$ python3 -q
>>> import numpy as np
>>> import numpy.linalg as la
>>> np.set_printoptions(precision=2, suppress=True, linewidth=140)
>>> arr = np.load("x.npy")
>>> arr
array([[0, 3, 0, 3],
       [0, 1, 0, 0],
       [0, 0, 3, 1],
       [0, 0, 0, 1]])
>>> [int(la.matrix_rank(la.matrix_power(arr, p))) for p in range(1, 5)]
[3, 3, 3, 3]
>>> try:
...     la.inv(arr)
... except la.LinAlgError as e:
...     print(e)
... 
Singular matrix
>>> np.prod(np.diag(arr)), round(float(la.det(arr)), 2)
(np.int64(0), 0.0)
>>> gram = arr.T @ arr
>>> la.eigvalsh(gram)[::-1]
array([19.96,  9.1 ,  0.94,  0.  ])
>>> la.norm(arr, axis=1)
array([4.24, 1.  , 3.16, 1.  ])
>>> print(round(float(la.norm(arr[0] - arr[3])), 2))
3.61
>>> np.round(la.norm(arr, 2), 2)
np.float64(4.47)
>>> round(float(la.norm(arr, "nuc")), 2)
8.45
>>> round(la.norm(arr, 1), 2), round(float(la.norm(arr, np.inf)), 2)
(np.float64(5.0), 6.0)
>>> M2 = arr / la.norm(arr, axis=1, keepdims=True)
>>> gram = M2 @ M2.T
>>> (np.abs(gram) > 0.9).astype(int)
array([[1, 0, 0, 0],
       [0, 1, 0, 0],
       [0, 0, 1, 0],
       [0, 0, 0, 1]])
>>> print(gram)
[[1.   0.71 0.22 0.71]
 [0.71 1.   0.   0.  ]
 [0.22 0.   1.   0.32]
 [0.71 0.   0.32 1.  ]]
>>> rank = la.matrix_rank(gram)
>>> rank
np.int64(3)
>>> null = la.svd(gram)[2][rank:].T
>>> print(np.allclose(gram @ null, 0))
True
>>> null.shape
(4, 1)
>>> J = np.diag(5 * np.array([-1, 3, 0, 2])) + np.array([[2, -1, 1, -1], [3, 2, 0, -3], [-1, -1, 1, 2], [3, -2, 0, 1]])
>>> J
array([[-3, -1,  1, -1],
       [ 3, 17,  0, -3],
       [-1, -1,  1,  2],
       [ 3, -2,  0, 11]])
>>> proj = np.triu(np.array([[-1, 1, -2, -2], [2, 1, 3, -2], [2, 2, 1, 1], [-3, 1, -2, 0]]), 1) + np.eye(4)
>>> M2 = proj @ J @ la.inv(proj)
>>> np.trace(M2), np.trace(J)
(np.float64(26.0), np.int64(26))
>>> left, sig, Vt = la.svd(arr)
>>> V = Vt[:(sig > 1e-8).sum()]
>>> rng = np.random.default_rng(666)
>>> vec = arr[3] + -1 * arr[1] + rng.integers(2) * np.eye(4)[2]
>>> print(vec)
[ 0. -1.  1.  1.]
>>> la.matrix_rank(np.vstack([arr, vec]))
np.int64(3)
>>> np.diag(V.T @ V)
array([0., 1., 1., 1.])
>>> M2 = np.array([[0, 5], [5, 7], [7, 1], [8, 5]])
>>> M2.T @ J.T
array([[ -6,  61,  18,  78],
       [-26, 119,  -1,  56]])
>>> np.einsum("ik,kj->ij", J, M2)
array([[ -6, -26],
       [ 61, 119],
       [ 18,  -1],
       [ 78,  56]])
>>> print(la.matrix_rank(J @ M2))
2
>>> np.einsum("ik,kj->ji", J, M2)
array([[ -6,  61,  18,  78],
       [-26, 119,  -1,  56]])
>>> np.vstack([J, M2.T]).shape
(6, 4)
>>> X = np.loadtxt("test7.csv", delimiter=",")
>>> print(X)
[[3. 1. 0. 0.]
 [0. 3. 1. 0.]
 [0. 0. 3. 1.]
 [0. 0. 0. 3.]]
>>> print(np.kron(np.eye(2, dtype=int), X))
[[3. 1. 0. 0. 0. 0. 0. 0.]
 [0. 3. 1. 0. 0. 0. 0. 0.]
 [0. 0. 3. 1. 0. 0. 0. 0.]
 [0. 0. 0. 3. 0. 0. 0. 0.]
 [0. 0. 0. 0. 3. 1. 0. 0.]
 [0. 0. 0. 0. 0. 3. 1. 0.]
 [0. 0. 0. 0. 0. 0. 3. 1.]
 [0. 0. 0. 0. 0. 0. 0. 3.]]
>>> np.einsum("ij,ji->", X, X)
np.float64(36.0)
>>> np.round(la.det(2 * X), 2), round(float(la.det(X)), 2)
(np.float64(1296.0), 81.0)
>>> round(float(la.eigvals(X).sum().real), 2)
12.0
>>> np.einsum("ii->", X)
np.float64(12.0)
>>> la.eigvals(X)
array([3., 3., 3., 3.])
>>> vals, V = la.eig(X)
>>> np.sort(la.eigvals(la.inv(X)))
array([0.33, 0.33, 0.33, 0.33])
>>> np.sort(la.eigvals(X @ X))
array([9., 9., 9., 9.])
>>> print(np.sort(la.eigvals(X.T)))
[3. 3. 3. 3.]
>>> u = np.array([2, 8, 9])
>>> np.convolve(X[3], u)
array([ 0.,  0.,  0.,  6., 24., 27.])
>>> np.array([np.convolve(row, u, "same") for row in X])
array([[26., 35.,  9.,  0.],
       [ 6., 26., 35.,  9.],
       [ 0.,  6., 26., 35.],
       [ 0.,  0.,  6., 24.]])
>>> np.polyval(u, X[3])
array([ 9.,  9.,  9., 51.])
>>> [int(la.matrix_rank(la.matrix_power(X, p))) for p in range(1, 5)]
[4, 4, 4, 4]
>>> la.matrix_power(X - np.diag(np.diag(X)), 4)
array([[0., 0., 0., 0.],
       [0., 0., 0., 0.],
       [0., 0., 0., 0.],
       [0., 0., 0., 0.]])
>>> np.sort(la.eigvals(X))
array([3., 3., 3., 3.])
>>> np.allclose(X @ X.T, X.T @ X)
False
>>> assert X == X.T
Traceback (most recent call last):
  File "<python-input-62>", line 1, in <module>
    assert X == X.T
           ^^^^^^^^
ValueError: The truth value of an array with more than one element is ambiguous. Use a.any() or a.all()
>>> X.inv()
Traceback (most recent call last):
  File "<python-input-63>", line 1, in <module>
    X.inv()
    ^^^^^
AttributeError: 'numpy.ndarray' object has no attribute 'inv'
>>> m1 = np.array([[0, -1, 1, 0], [3, 2, 2, 15], [-3, -1, 2, -15], [-1, -2, -3, -5]])
>>> u = np.array([0, 1, -3, -2])
>>> M2 = J + np.outer(u, np.eye(4)[0])
>>> M2
array([[-3., -1.,  1., -1.],
       [ 4., 17.,  0., -3.],
       [-4., -1.,  1.,  2.],
       [ 1., -2.,  0., 11.]])
>>> la.matrix_rank(la.inv(M2) - la.inv(J), tol=1e-8)
np.int64(1)
>>> M = np.load("sample7.npy")
>>> print(M)
[[ 1 -2 -1]
 [ 0  2  0]
 [ 0  0 -2]]
>>> proj = np.triu(np.array([[0, 1, 2], [1, 1, 1], [1, 1, 2]]), 1) + np.eye(3)
>>> M2 = proj @ M @ la.inv(proj)
>>> proj @ M - M @ proj
array([[ 0.,  1., -4.],
       [ 0.,  0., -4.],
       [ 0.,  0.,  0.]])
>>> np.poly(M2)
array([ 1., -1., -4.,  4.])
>>> M2
array([[ 1., -1., -6.],
       [ 0.,  2., -4.],
       [ 0.,  0., -2.]])
>>> print(round(la.det(M2), 2))
-4.0
>>> np.trace(M2), np.trace(M)
(np.float64(1.0), np.int64(1))
>>> np.round(la.norm(M) ** 2 / la.norm(M, 2) ** 2, 2)
np.float64(1.46)
>>> round(la.norm(M, 2), 2)
np.float64(3.1)
>>> round(float(la.norm(M[2], 1)), 2), round(la.norm(M[2], np.inf), 2)
(2.0, np.float64(2.0))
>>> la.norm(M, axis=0)
array([1.  , 2.83, 2.24])
>>> M2 = arr / np.sqrt((arr ** 2).mean(axis=1, keepdims=True))
>>> M2[0]
array([0.  , 1.41, 0.  , 1.41])
>>> la.matrix_rank(M2) == la.matrix_rank(arr)
np.True_
>>> la.norm(M2, axis=1)
array([2., 2., 2., 2.])
>>> O, r_ = la.qr(M)
>>> np.abs(np.diag(r_))
array([1., 2., 2.])
>>> print(O.T @ O)
[[1. 0. 0.]
 [0. 1. 0.]
 [0. 0. 1.]]
>>> abs(r_[0, 0]), round(float(la.norm(M[:, 0])), 2)
(np.float64(1.0), 1.0)
>>> np.trace(O @ O.T)
np.float64(3.0)
>>> O @ r_
array([[ 1., -2., -1.],
       [ 0.,  2.,  0.],
       [ 0.,  0., -2.]])
>>> print(O.shape, r_.shape)
(3, 3) (3, 3)
>>> print(r_)
[[ 1. -2. -1.]
 [ 0.  2.  0.]
 [ 0.  0. -2.]]
>>> labels = rng.permutation(3)
>>> labels
array([0, 2, 1])
>>> M2 = M[labels][:, labels]
>>> np.allclose(M2, M)
False
>>> np.sort(np.abs(la.eigvals(M2)))
array([1., 2., 2.])
>>> W0 = np.loadtxt("a.csv", delimiter=",")
>>> W0
array([[-0.09,  1.  ],
       [ 1.  ,  0.09]])
>>> vals, V = la.eigh(W0)
>>> print(np.round(V.T @ V, 2) + 0)
[[1. 0.]
 [0. 1.]]
>>> vals.sum(), np.trace(W0)
(np.float64(0.0), np.float64(0.0))
>>> np.abs(V[:, -1]).round(6).argmax()
np.int64(1)
>>> la.eigvalsh(W0 @ W0)
array([1., 1.])
>>> la.svd(W0, compute_uv=False)
array([1., 1.])
>>> print(np.unique(vals.round(6) + 0, return_counts=True)[1])
[1 1]
>>> V @ np.diag(vals) @ V.T
array([[-0.09,  1.  ],
       [ 1.  ,  0.09]])
>>> print((vals > 1e-8).sum(), (vals < -1e-8).sum())
1 1
>>> proj = np.triu(np.array([[2, 0], [0, 1]]), 1) + np.eye(2)
>>> M2 = proj @ W0 @ la.inv(proj)
>>> la.matrix_rank(M2)
np.int64(2)
>>> M2
array([[-0.09,  1.  ],
       [ 1.  ,  0.09]])
>>> np.round(la.det(M2), 2)
np.float64(-1.0)
>>> proj @ W0 - W0 @ proj
array([[0., 0.],
       [0., 0.]])
>>> vec = np.array([3, 1])
>>> target = M2 @ vec
>>> target
array([0.72, 3.08])
>>> print(la.solve(M2, M2[:, 1]))
[0. 1.]
>>> print(la.solve(M2, 3 * target))
[9. 3.]
>>> np.round(W0 @ W0, 2) + 0
array([[1., 0.],
       [0., 1.]])
>>> np.sort(np.abs(la.eigvals(W0)))
array([1., 1.])
>>> la.determinant(W0)
Traceback (most recent call last):
  File "<python-input-123>", line 1, in <module>
    la.determinant(W0)
    ^^^^^^^^^^^^^^
AttributeError: module 'numpy.linalg' has no attribute 'determinant'
>>> np.round(la.matrix_power(W0, 2), 2) + 0
array([[1., 0.],
       [0., 1.]])
>>> (W0 + W0.T) / 2
array([[-0.09,  1.  ],
       [ 1.  ,  0.09]])
>>> print(np.allclose(W0 @ W0.T, W0.T @ W0))
True
>>> F = np.array([[0.08, 0.02, -0.07, -0.07],
...     [-0.07, 2.0, 2.05, 4.03],
...     [-0.02, 1.02, 0.92, 2.01]])
>>> [round(float(x), 2) for x in la.svd(F, compute_uv=False)[:3]]
[5.51, 0.12, 0.06]
>>> print(la.cond(F) > 100)
False
>>> left, sig, Vt = la.svd(F)
>>> np.argmax(sig[:-1] / (sig[1:] + 1e-6)) + 1
np.int64(1)
>>> print(sig)
[5.51 0.12 0.06]
>>> M2 = left[:, :1] @ np.diag(sig[:1]) @ Vt[:1]
>>> print(la.matrix_rank(M2))
1
>>> round(float(np.abs(F - M2).max()), 2)
0.08
>>> M2.round(2) + 0
array([[ 0.  , -0.03, -0.03, -0.06],
       [-0.07,  2.01,  2.02,  4.04],
       [-0.03,  0.99,  0.99,  1.99]])
>>> la.matrix_rank(F, rtol=0.05)
np.int64(1)
>>> data = np.array([[6.0, 1.0, 1.0, 1.0],
...     [1.0, 6.0, 1.0, 1.0],
...     [1.0, 1.0, 6.0, 1.0],
...     [1.0, 1.0, 1.0, 6.0]])
>>> # symmetric, so the eigenvalues are real
>>> data @ np.ones(4)
array([9., 9., 9., 9.])
>>> print((data @ data)[0])
[39. 14. 14. 14.]
>>> np.allclose(data @ data.T, data.T @ data)
True
>>> np.fft.fft(data[0])
array([9.+0.j, 5.+0.j, 5.+0.j, 5.+0.j])
>>> np.sort(np.abs(np.fft.fft(data[0]))), np.sort(la.svd(data, compute_uv=False))
(array([5., 5., 5., 9.]), array([5., 5., 5., 9.]))
